% python3 -q
>>> import numpy as np
>>> np.set_printoptions(precision=2, suppress=True, linewidth=100)
>>> f = np.array([2, -1, 2, -1, -1, -2, 0, -1]) + 0.5
>>> X = np.outer(f, f) / (f @ f)
>>> X
array([[ 0.39, -0.08,  0.39, -0.08, -0.08, -0.23,  0.08, -0.08],
       [-0.08,  0.02, -0.08,  0.02,  0.02,  0.05, -0.02,  0.02],
       [ 0.39, -0.08,  0.39, -0.08, -0.08, -0.23,  0.08, -0.08],
       [-0.08,  0.02, -0.08,  0.02,  0.02,  0.05, -0.02,  0.02],
       [-0.08,  0.02, -0.08,  0.02,  0.02,  0.05, -0.02,  0.02],
       [-0.23,  0.05, -0.23,  0.05,  0.05,  0.14, -0.05,  0.05],
       [ 0.08, -0.02,  0.08, -0.02, -0.02, -0.05,  0.02, -0.02],
       [-0.08,  0.02, -0.08,  0.02,  0.02,  0.05, -0.02,  0.02]])
>>> Uu, s, Vh = np.linalg.svd(X)
>>> s.round(2) + 0
array([1., 0., 0., 0., 0., 0., 0., 0.])
>>> A2 = Uu[:, :1] @ np.diag(s[:1]) @ Vh[:1]
>>> round(float(np.abs(X - A2).max()), 2)
0.0
>>> np.linalg.matrix_rank(X, rtol=0.05)
np.int64(1)
>>> A2
array([[ 0.39, -0.08,  0.39, -0.08, -0.08, -0.23,  0.08, -0.08],
       [-0.08,  0.02, -0.08,  0.02,  0.02,  0.05, -0.02,  0.02],
       [ 0.39, -0.08,  0.39, -0.08, -0.08, -0.23,  0.08, -0.08],
       [-0.08,  0.02, -0.08,  0.02,  0.02,  0.05, -0.02,  0.02],
       [-0.08,  0.02, -0.08,  0.02,  0.02,  0.05, -0.02,  0.02],
       [-0.23,  0.05, -0.23,  0.05,  0.05,  0.14, -0.05,  0.05],
       [ 0.08, -0.02,  0.08, -0.02, -0.02, -0.05,  0.02, -0.02],
       [-0.08,  0.02, -0.08,  0.02,  0.02,  0.05, -0.02,  0.02]])
>>> np.linalg.matrix_rank(A2)
np.int64(1)
>>> F = np.loadtxt("dump.csv", delimiter=",")
>>> F
array([[ -0.53,  -0.15,   0.55, -90.56,  79.31,  58.85, -60.29],
       [ -0.56,  -0.7 ,  -0.07, -91.32,  81.01,  61.43, -60.33],
       [ -1.05,   0.08,   0.26, -90.68,  78.73,  59.94, -60.91],
       [ -0.26,  -0.15,  -0.41, -90.76,  78.82,  60.24, -59.96],
       [  0.21,  -0.24,  -0.11, -90.08,  79.6 ,  60.36, -60.07],
       [ -0.44,   0.41,   0.4 , -90.4 ,  80.58,  61.46, -59.12],
       [ -1.48,   0.58,  -0.91, -89.7 ,  80.34,  59.58, -59.96],
       [  1.65,   0.82,  -0.31, -90.35,  80.04,  58.17, -61.89],
       [ -0.58,   1.17,  -0.51, -90.05,  81.31,  60.29, -60.22],
       [ -1.67,  -1.56,  -0.17, -88.29,  79.56,  61.48, -58.85],
       [ -0.64,   0.63,   0.03, -89.28,  79.79,  60.2 , -60.03],
       [ -1.  ,  -1.41,   0.73, -91.91,  81.24,  60.85, -60.51],
       [ -1.14,  -2.3 ,   0.07, -89.36,  80.09,  60.88, -60.36],
       [  0.11,   0.58,  -0.82, -91.1 ,  80.2 ,  61.74, -60.19]])
>>> Uu, s, Vh = np.linalg.svd(F)
>>> s
array([552.8 ,   5.13,   3.3 ,   2.45,   2.13,   1.76,   1.15])
>>> np.argmax(s[:-1] / (s[1:] + 1e-6)) + 1
np.int64(1)
>>> A2 = Uu[:, :1] @ np.diag(s[:1]) @ Vh[:1]
>>> round(float(np.linalg.norm(F - A2, 2)), 2), round(s[1], 2)
(5.13, np.float64(5.13))
>>> np.linalg.matrix_rank(F, rtol=0.05)
np.int64(1)
>>> np.round(np.abs(F - A2).max(), 2)
np.float64(2.18)
>>> np.linalg.matrix_rank(A2)
np.int64(1)
